$ python -q
>>> import numpy as np
>>> np.set_printoptions(precision=3, suppress=True, linewidth=120)
>>> tidy = lambda a: np.round(a, 3) + 0
>>> A = np.loadtxt("arr.csv", delimiter=",")
>>> A
array([[ 0.291, -0.691,  0.38 ],
       [-0.119,  0.327, -0.159],
       [ 0.578, -0.954,  0.706],
       [-0.345,  0.77 , -0.446],
       [ 0.446, -0.876,  0.565],
       [-0.894,  0.999, -0.958],
       [-0.77 ,  0.994, -0.876],
       [-0.446,  0.876, -0.565],
       [-0.06 ,  0.168, -0.08 ],
       [-0.493,  0.91 , -0.617],
       [ 0.291, -0.691,  0.38 ],
       [ 0.178, -0.47 ,  0.235],
       [ 0.397, -0.831,  0.508],
       [-0.397,  0.831, -0.508],
       [ 0.   ,  0.   ,  0.   ],
       [ 0.617, -0.967,  0.744]])
>>> Xc = (A - A.mean(axis=0)) / A.std(axis=0)
>>> tidy(Xc.std(axis=0))
array([1., 1., 1.])
>>> coef = np.linalg.lstsq(np.delete(Xc, 1, axis=1), Xc[:, 1])[0]
>>> np.abs(coef).argmax()
np.int64(1)
>>> tidy(1 - np.var(Xc[:, 1] - np.delete(Xc, 1, axis=1) @ coef))
np.float64(0.996)
>>> feats = np.array([[9, 4, 8, 8, 6, 8, 3, 1, 9, 7],
...     [9, 3, 2, 4, 6, 4, 3, 5, 8, 7],
...     [0, 3, 3, 1, 3, 1, 2, 1, 1, 6],
...     [1, 8, 6, 9, 7, 2, 2, 4, 9, 7],
...     [1, 2, 7, 3, 7, 9, 8, 4, 2, 4],
...     [0, 7, 5, 6, 4, 4, 9, 0, 6, 3],
...     [2, 5, 8, 1, 0, 6, 4, 6, 5, 4]])
>>> feats[4] = feats[1]
>>> feats
array([[9, 4, 8, 8, 6, 8, 3, 1, 9, 7],
       [9, 3, 2, 4, 6, 4, 3, 5, 8, 7],
       [0, 3, 3, 1, 3, 1, 2, 1, 1, 6],
       [1, 8, 6, 9, 7, 2, 2, 4, 9, 7],
       [9, 3, 2, 4, 6, 4, 3, 5, 8, 7],
       [0, 7, 5, 6, 4, 4, 9, 0, 6, 3],
       [2, 5, 8, 1, 0, 6, 4, 6, 5, 4]])
>>> W1 = np.array([[0, 0, 2],
...     [0, 0, 0],
...     [0, 1, 0],
...     [0, 2, 2],
...     [0, 3, 3],
...     [2, 2, 3],
...     [3, 0, 1],
...     [2, 2, 1],
...     [3, 0, 3],
...     [0, 2, 1]])
>>> coef = np.array([-1, 0, 1])
>>> hid = np.maximum(feats @ W1 + coef, 0)
>>> (hid > 0).mean(axis=0)
array([1., 1., 1.])
>>> hid
array([[ 53,  74, 115],
       [ 50,  60,  96],
       [ 12,  30,  27],
       [ 44,  71,  88],
       [ 50,  60,  96],
       [ 52,  43,  67],
       [ 50,  42,  54]])
>>> np.linalg.matrix_rank(hid)
np.int64(3)
>>> Z = np.array([[-2, -2, 1], [-3, -1, 2], [1, -3, -3]])
>>> W1 @ Z
array([[  2,  -6,  -6],
       [  0,   0,   0],
       [ -3,  -1,   2],
       [ -4,  -8,  -2],
       [ -6, -12,  -3],
       [ -7, -15,  -3],
       [ -5,  -9,   0],
       [ -9,  -9,   3],
       [ -3, -15,  -6],
       [ -5,  -5,   1]])
>>> hid @ Z
array([[-213, -525, -144],
       [-184, -448, -118],
       [ -87, -135,   -9],
       [-213, -423,  -78],
       [-184, -448, -118],
       [-166, -348,  -63],
       [-172, -304,  -28]])
